$ python3 -q
>>> import numpy as np
>>> np.set_printoptions(precision=3, suppress=True, linewidth=160)
>>> J = np.array([[5, 0, 2, 2, 3, 2, 2],
...     [0, 2, 5, 5, 0, 4, 5],
...     [0, 0, 5, 3, 2, 4, 3],
...     [0, 0, 0, 3, 4, 5, 4],
...     [0, 0, 0, 0, 3, 4, 1],
...     [0, 0, 0, 0, 0, 0, 0],
...     [0, 0, 0, 0, 0, 0, 0]])
>>> left, sv, Vt = np.linalg.svd(J)
>>> print(sv)
[15.168  6.148  4.892  2.602  1.2    0.     0.   ]
>>> Y = left[:, :5] @ np.diag(sv[:5]) @ Vt[:5]
>>> print(np.linalg.matrix_rank(Y))
5
>>> print(round(float(np.linalg.norm(J - Y, 2)), 3), sv[5])
0.0 0.0
>>> print(Y.round(3) + 0)
[[5. 0. 2. 2. 3. 2. 2.]
 [0. 2. 5. 5. 0. 4. 5.]
 [0. 0. 5. 3. 2. 4. 3.]
 [0. 0. 0. 3. 4. 5. 4.]
 [0. 0. 0. 0. 3. 4. 1.]
 [0. 0. 0. 0. 0. 0. 0.]
 [0. 0. 0. 0. 0. 0. 0.]]
>>> print(round(np.linalg.norm(J - Y) / np.linalg.norm(J), 3))
0.0
>>> print(np.linalg.matrix_rank(J, rtol=0.1))
4
>>> print(np.argsort(-np.linalg.norm(J, axis=0).round(6), kind="stable")[:3])
[5 6 2]
>>> print(round(np.linalg.norm(J, 2) / np.linalg.norm(J), 3))
0.876
>>> t = np.radians(90)
>>> r_ = np.eye(7)
>>> r_[0, 0] = r_[5, 5] = np.cos(t)
>>> r_[0, 5], r_[5, 0] = -np.sin(t), np.sin(t)
>>> print(r_.round(3) + 0)
[[ 0.  0.  0.  0.  0. -1.  0.]
 [ 0.  1.  0.  0.  0.  0.  0.]
 [ 0.  0.  1.  0.  0.  0.  0.]
 [ 0.  0.  0.  1.  0.  0.  0.]
 [ 0.  0.  0.  0.  1.  0.  0.]
 [ 1.  0.  0.  0.  0.  0.  0.]
 [ 0.  0.  0.  0.  0.  0.  1.]]
>>> Y = J @ r_.T
>>> print(np.round(np.linalg.det(r_), 3), np.trace(r_))
1.0 5.0
>>> print(np.linalg.svd(J, compute_uv=False), np.linalg.svd(Y, compute_uv=False))
[15.168  6.148  4.892  2.602  1.2    0.     0.   ] [15.168  6.148  4.892  2.602  1.2    0.     0.   ]
>>> print(np.allclose(J @ J.T, Y @ Y.T))
True
>>> data = np.load("data.npy")
>>> print(data)
[[ 0.006 -0.028 -0.006  0.041  0.028  0.028 -0.011 -0.028 -0.011 -0.019 -0.015 -0.028]
 [-0.028  0.12   0.028 -0.176 -0.12  -0.12   0.046  0.12   0.046  0.083  0.065  0.12 ]
 [-0.006  0.028  0.006 -0.041 -0.028 -0.028  0.011  0.028  0.011  0.019  0.015  0.028]
 [ 0.041 -0.176 -0.041  0.257  0.176  0.176 -0.068 -0.176 -0.068 -0.122 -0.095 -0.176]
 [ 0.028 -0.12  -0.028  0.176  0.12   0.12  -0.046 -0.12  -0.046 -0.083 -0.065 -0.12 ]
 [ 0.028 -0.12  -0.028  0.176  0.12   0.12  -0.046 -0.12  -0.046 -0.083 -0.065 -0.12 ]
 [-0.011  0.046  0.011 -0.068 -0.046 -0.046  0.018  0.046  0.018  0.032  0.025  0.046]
 [-0.028  0.12   0.028 -0.176 -0.12  -0.12   0.046  0.12   0.046  0.083  0.065  0.12 ]
 [-0.011  0.046  0.011 -0.068 -0.046 -0.046  0.018  0.046  0.018  0.032  0.025  0.046]
 [-0.019  0.083  0.019 -0.122 -0.083 -0.083  0.032  0.083  0.032  0.058  0.045  0.083]
 [-0.015  0.065  0.015 -0.095 -0.065 -0.065  0.025  0.065  0.025  0.045  0.035  0.065]
 [-0.028  0.12   0.028 -0.176 -0.12  -0.12   0.046  0.12   0.046  0.083  0.065  0.12 ]]
>>> left, sv, Vt = np.linalg.svd(data)
>>> print(np.argmax(sv[:-1] / (sv[1:] + 1e-6)) + 1)
1
>>> Y = left[:, :1] @ np.diag(sv[:1]) @ Vt[:1]
>>> print(np.round(np.linalg.norm(data - Y) / np.linalg.norm(data), 3))
0.0
